% python3 -q
>>> import numpy as np
>>> from numpy import linalg as LA
>>> np.set_printoptions(suppress=True, linewidth=140)
>>> m1 = np.diag(np.array([2, 3, 3, 1, -1, -1])) + 2 * np.eye(6, k=1) + 2 * np.eye(6, k=-1)
>>> print(m1)
[[ 2.  2.  0.  0.  0.  0.]
 [ 2.  3.  2.  0.  0.  0.]
 [ 0.  2.  3.  2.  0.  0.]
 [ 0.  0.  2.  1.  2.  0.]
 [ 0.  0.  0.  2. -1.  2.]
 [ 0.  0.  0.  0.  2. -1.]]
>>> f = np.array([3, -1, 0, -1, 2, 3])
>>> M2 = m1 + np.outer(f, np.eye(6)[0])
>>> print(LA.matrix_rank(LA.inv(M2) - LA.inv(m1), tol=1e-8))
1
>>> print(M2)
[[ 5.  2.  0.  0.  0.  0.]
 [ 1.  3.  2.  0.  0.  0.]
 [ 0.  2.  3.  2.  0.  0.]
 [-1.  0.  2.  1.  2.  0.]
 [ 2.  0.  0.  2. -1.  2.]
 [ 3.  0.  0.  0.  2. -1.]]
>>> O, V = LA.qr(m1[:, :4])[0], LA.qr(m1[:, 4:])[0]
>>> s = LA.svd(O.T @ V, compute_uv=False)
>>> print((s > 0.9).sum())
1
>>> print(np.round(np.degrees(np.arccos(s.clip(0, 1))), 1))
[12.5 46.1]
>>> print(np.round(LA.norm(O @ O.T - V @ V.T, 2), 1))
1.0
>>> print(s.round(1))
[1.  0.7]
>>> feats = np.array([[9, 1, 6, -6, 0, -5, 5, 3, 1],
...     [6, -3, 8, -4, 1, 2, -5, -6, 9],
...     [-8, 3, 5, -3, -4, -2, -8, -9, -7],
...     [5, 5, 0, 9, -4, 9, 4, -3, -9],
...     [1, 7, 0, -2, 9, 2, -2, -6, -5],
...     [7, 4, 5, 0, 0, -3, 5, 2, -1],
...     [7, 1, 2, 9, 2, -3, 2, -3, -7]])
>>> feats[1] = feats[4]
>>> print(feats)
[[ 9  1  6 -6  0 -5  5  3  1]
 [ 1  7  0 -2  9  2 -2 -6 -5]
 [-8  3  5 -3 -4 -2 -8 -9 -7]
 [ 5  5  0  9 -4  9  4 -3 -9]
 [ 1  7  0 -2  9  2 -2 -6 -5]
 [ 7  4  5  0  0 -3  5  2 -1]
 [ 7  1  2  9  2 -3  2 -3 -7]]
>>> f = np.array([2, 2, 0])
>>> print(np.convolve(feats[6], f))
[ 14  16   6  22  22  -2  -2  -2 -20 -14   0]
>>> print(np.array([np.convolve(row, f, "same") for row in feats]))
[[ 20  14   0 -12 -10   0  16   8   2]
 [ 16  14  -4  14  22   0 -16 -22 -10]
 [-10  16   4 -14 -12 -20 -34 -32 -14]
 [ 20  10  18  10  10  26   2 -24 -18]
 [ 16  14  -4  14  22   0 -16 -22 -10]
 [ 22  18  10   0  -6   4  14   2  -2]
 [ 16   6  22  22  -2  -2  -2 -20 -14]]
>>> x = np.array([1, 2, 1, 0, -1, -2, -1, 0, 0])
>>> print(feats @ np.ones(9))
[ 14.   4. -33.  16.   4.  19.  10.]
>>> print(np.sign((feats @ x).round(6)))
[ 1  1  1 -1  1  1  1]
>>> print(feats @ (2 * x))
[44  8 38 -6  8 42 26]
>>> print(round(LA.norm(feats, 2) / LA.norm(feats), 1))
0.6
>>> print(LA.matrix_rank(feats, rtol=0.1))
6
>>> print(LA.cond(feats) > 100)
True
>>> C = np.array([[2, 1, 3, 2]])
>>> rng = np.random.default_rng(297)
>>> E = rng.normal(size=(19, 1)) @ C + np.array([1, 1, 5, 3])
>>> print(E.round(1) + 0)
[[ 3.2  2.1  8.3  5.2]
 [ 1.5  1.2  5.7  3.5]
 [-0.4  0.3  2.9  1.6]
 [-0.5  0.2  2.7  1.5]
 [ 0.4  0.7  4.1  2.4]
 [ 1.8  1.4  6.1  3.8]
 [ 1.5  1.3  5.8  3.5]
 [ 0.9  0.9  4.8  2.9]
 [ 1.5  1.3  5.8  3.5]
 [ 0.5  0.8  4.3  2.5]
 [-2.7 -0.8 -0.5 -0.7]
 [-1.8 -0.4  0.8  0.2]
 [ 2.7  1.8  7.5  4.7]
 [ 3.   2.   7.9  5. ]
 [ 2.7  1.9  7.6  4.7]
 [ 0.6  0.8  4.3  2.6]
 [ 1.4  1.2  5.7  3.4]
 [-1.   0.   2.   1. ]
 [-2.1 -0.6  0.3 -0.1]]
>>> C = E[[5, 17]].astype(float)
>>> for _ in range(6):
...     labels = LA.norm(E[:, None] - C, axis=-1).argmin(axis=1)
...     C = np.array([E[labels == j].mean(axis=0) for j in range(2)])
... 
>>> print(labels)
[0 0 1 1 0 0 0 0 0 0 1 1 0 0 0 0 0 1 1]
>>> print(np.abs(C[1] - C[0]).argmax())
2
>>> left, s, vt = LA.svd(E)
>>> print(s.round(1) + 0)
[27.8  4.9  0.   0. ]
>>> print(np.argmax(s[:-1] / (s[1:] + 1e-6)) + 1)
2
>>> M2 = left[:, :2] @ np.diag(s[:2]) @ vt[:2]
>>> print(LA.matrix_rank(M2))
2
>>> print(M2.round(1) + 0)
[[ 3.2  2.1  8.3  5.2]
 [ 1.5  1.2  5.7  3.5]
 [-0.4  0.3  2.9  1.6]
 [-0.5  0.2  2.7  1.5]
 [ 0.4  0.7  4.1  2.4]
 [ 1.8  1.4  6.1  3.8]
 [ 1.5  1.3  5.8  3.5]
 [ 0.9  0.9  4.8  2.9]
 [ 1.5  1.3  5.8  3.5]
 [ 0.5  0.8  4.3  2.5]
 [-2.7 -0.8 -0.5 -0.7]
 [-1.8 -0.4  0.8  0.2]
 [ 2.7  1.8  7.5  4.7]
 [ 3.   2.   7.9  5. ]
 [ 2.7  1.9  7.6  4.7]
 [ 0.6  0.8  4.3  2.6]
 [ 1.4  1.2  5.7  3.4]
 [-1.   0.   2.   1. ]
 [-2.1 -0.6  0.3 -0.1]]
>>> print(round(float(LA.norm(E - M2) / LA.norm(E)), 1))
0.0
>>> data = np.loadtxt("out2.csv", delimiter=",")
>>> print(data)
[[ 0.  2.  0.  0.]
 [ 1.  0.  0.  0.]
 [ 0.  0.  0. -1.]
 [ 0.  0.  2.  0.]]
>>> print(np.abs(data).max())
2.0
>>> print(np.unravel_index(np.abs(data).argmax(), data.shape))
(np.int64(0), np.int64(1))
>>> print(data - data[0])
[[ 0.  0.  0.  0.]
 [ 1. -2.  0.  0.]
 [ 0. -2.  0. -1.]
 [ 0. -2.  2.  0.]]
>>> print(data.shape)
(4, 4)
>>> print(np.diff(data, axis=0))
[[ 1. -2.  0.  0.]
 [-1.  0.  0. -1.]
 [ 0.  0.  2.  1.]]
>>> print(data.sum(axis=0))
[ 1.  2.  2. -1.]
>>> print(np.round(LA.svd(data, compute_uv=False), 1))
[2. 2. 1. 1.]
>>> W0 = np.array([[-1.7, 2.0, 2.0, 0.0, -1.0],
...     [1.0, -1.7, -2.0, 0.0, -1.0],
...     [1.0, -1.0, 0.3, 2.0, 1.0],
...     [-1.0, 0.0, 0.0, -0.7, -2.0],
...     [-2.0, 2.0, 2.0, 0.0, -0.7]])
>>> print(W0)
[[-1.7  2.   2.   0.  -1. ]
 [ 1.  -1.7 -2.   0.  -1. ]
 [ 1.  -1.   0.3  2.   1. ]
 [-1.   0.   0.  -0.7 -2. ]
 [-2.   2.   2.   0.  -0.7]]
>>> x = np.array([-3, 3, -2, -1, 1])
>>> print((W0 @ x).argmax())
4
>>> print(W0 @ np.eye(5)[1])
[ 2.  -1.7 -1.   0.   2. ]
>>> print(W0 @ np.ones(5))
[ 1.3 -3.7  3.3 -3.7  1.3]
